In [1]: import numpy as np

In [2]: from numpy import linalg as LA

In [3]: np.set_printoptions(precision=2, suppress=True, linewidth=200)

In [4]: tidy = lambda a: np.round(a, 2) + 0

In [5]: M = np.array([[0, 1, 0], [1, 0, 0], [0, 0, 1]])

In [6]: print(M)
[[0 1 0]
 [1 0 0]
 [0 0 1]]

In [7]: # a transition matrix

In [8]: print(tidy(LA.pinv(M)))
[[0. 1. 0.]
 [1. 0. 0.]
 [0. 0. 1.]]

In [9]: print(tidy(LA.norm(M, axis=0)))
[1. 1. 1.]

In [10]: print(M[:, 2] @ M[:, 1])
0

In [11]: print(tidy(LA.svd(M, compute_uv=False)))
[1. 1. 1.]

In [12]: ev, evecs = LA.eigh(M)

In [13]: print(tidy(evecs @ np.diag(ev) @ evecs.T))
[[0. 1. 0.]
 [1. 0. 0.]
 [0. 0. 1.]]

In [14]: print(ev.sum(), np.trace(M))
1.0 1

In [15]: print(tidy(LA.svd(M, compute_uv=False)))
[1. 1. 1.]

In [16]: print(tidy(evecs.T @ M @ evecs))
[[-1.  0.  0.]
 [ 0.  1.  0.]
 [ 0.  0.  1.]]

In [17]: ev, evecs = LA.eig(M)

In [18]: print(tidy(np.sort(LA.eigvals(M.T))))
[-1.  1.  1.]

In [19]: print(ev)
[ 1. -1.  1.]

In [20]: m1 = np.load("layer6.npy")

In [21]: print(tidy(m1))
[[-0.1   0.17 -0.98]
 [ 0.17  0.97  0.15]
 [-0.98  0.15  0.12]]

In [22]: f, v = m1[0], m1[2]

In [23]: print(f @ f)
1.0

In [24]: p = (f @ v) / (f @ f) * f

In [25]: print(tidy(v - p))
[-0.98  0.15  0.12]

In [26]: f = np.array([2, -1, 0])

In [27]: Y = m1 + np.outer(f, np.eye(3)[0])

In [28]: print(LA.matrix_rank(Y - m1))
1

In [29]: print(tidy(LA.det(Y) / LA.det(m1)), tidy(1 + LA.solve(m1, f)[0]))
0.64 0.64

In [30]: print(np.allclose(m1 @ m1.T, m1.T @ m1))
True

In [31]: print(np.allclose(m1, m1.T))
True

In [32]: print(tidy(np.sort(np.abs(LA.eigvals(m1)))))
[1. 1. 1.]

In [33]: assert m1 == m1.T
---------------------------------------------------------------------------
ValueError                                Traceback (most recent call last)
Cell In[33], line 1
----> 1 assert m1 == m1.T

ValueError: The truth value of an array with more than one element is ambiguous. Use a.any() or a.all()

In [34]: print(tidy(LA.matrix_power(m1, 2)))
[[1. 0. 0.]
 [0. 1. 0.]
 [0. 0. 1.]]

In [35]: print(tidy(LA.det(m1)))
-1.0

In [36]: print((m1 - m1.T) / 2)
[[0. 0. 0.]
 [0. 0. 0.]
 [0. 0. 0.]]

In [37]: ev, evecs = LA.eigh(m1)

In [38]: print(tidy(LA.eigvalsh(m1 + -3 * np.eye(3))))
[-4. -2. -2.]

In [39]: print(tidy(ev.sum()), np.trace(m1))
1.0 1.0

In [40]: print(tidy(evecs @ np.diag(ev) @ evecs.T))
[[-0.1   0.17 -0.98]
 [ 0.17  0.97  0.15]
 [-0.98  0.15  0.12]]

In [41]: print((ev > 1e-8).sum(), (ev < -1e-8).sum())
2 1

In [42]: print(tidy(LA.eigvalsh(m1 @ m1)))
[1. 1. 1.]

In [43]: print(tidy(evecs.T @ m1 @ evecs))
[[-1.  0.  0.]
 [ 0.  1.  0.]
 [ 0.  0.  1.]]

In [44]: print(tidy(evecs.T @ evecs))
[[1. 0. 0.]
 [0. 1. 0.]
 [0. 0. 1.]]

In [45]: print(tidy(ev))
[-1.  1.  1.]

In [46]: Y = m1 / np.sqrt((m1 ** 2).mean(axis=1, keepdims=True))

In [47]: print(tidy(m1 - m1.mean(axis=1, keepdims=True)))
[[ 0.21  0.47 -0.68]
 [-0.26  0.54 -0.28]
 [-0.75  0.39  0.36]]

In [48]: print(tidy(Y[0]))
[-0.17  0.3  -1.7 ]

In [49]: K = np.load("data.npy")

In [50]: print(K)
[[6 5 3]
 [5 6 2]
 [3 2 2]]

In [51]: # symmetric, so the eigenvalues are real

In [52]: x = np.array([-9, -4, 6])

In [53]: a = np.maximum(K @ x, 0)

In [54]: print(K.T @ a)
[0 0 0]

In [55]: print(a)
[0 0 0]

In [56]: print(K * (a > 1e-9)[:, None])
[[0 0 0]
 [0 0 0]
 [0 0 0]]

In [57]: print(np.tanh(K @ x))
[-1. -1. -1.]

In [58]: O, R = LA.qr(K)

In [59]: print(np.trace(O @ O.T))
3.0

In [60]: print(tidy(abs(R[0, 0])), tidy(LA.norm(K[:, 0])))
8.37 8.37

In [61]: print(O.shape, R.shape)
(3, 3) (3, 3)

In [62]: Y = K[0, 0] * K[1:] - np.outer(K[1:, 0], K[0])

In [63]: print(Y)
[[ 0 11 -3]
 [ 0 -3  3]]

In [64]: print(np.flatnonzero(~Y.round(6).any(axis=1)))
[]

In [65]: print(LA.matrix_rank(Y), LA.matrix_rank(K))
2 3

In [66]: f = np.array([2, 2, 4, 0])

In [67]: v = np.array([-3, -2, 0])

In [68]: mat = f[:, None] + v[None, :]

In [69]: print(mat)
[[-1  0  2]
 [-1  0  2]
 [ 1  2  4]
 [-3 -2  0]]

In [70]: U, sigma, Vt = LA.svd(mat)

In [71]: print(np.argmax(sigma[:-1] / (sigma[1:] + 1e-6)) + 1)
2

In [72]: print(tidy(sigma))
[5.29 4.   0.  ]

In [73]: Y = U[:, :2] @ np.diag(sigma[:2]) @ Vt[:2]

In [74]: print(tidy(np.abs(mat - Y).max()))
0.0

In [75]: print(LA.matrix_rank(mat, rtol=0.05))
2

In [76]: print(LA.matrix_rank(Y))
2

In [77]: print(tidy(Y))
[[-1.  0.  2.]
 [-1.  0.  2.]
 [ 1.  2.  4.]
 [-3. -2.  0.]]
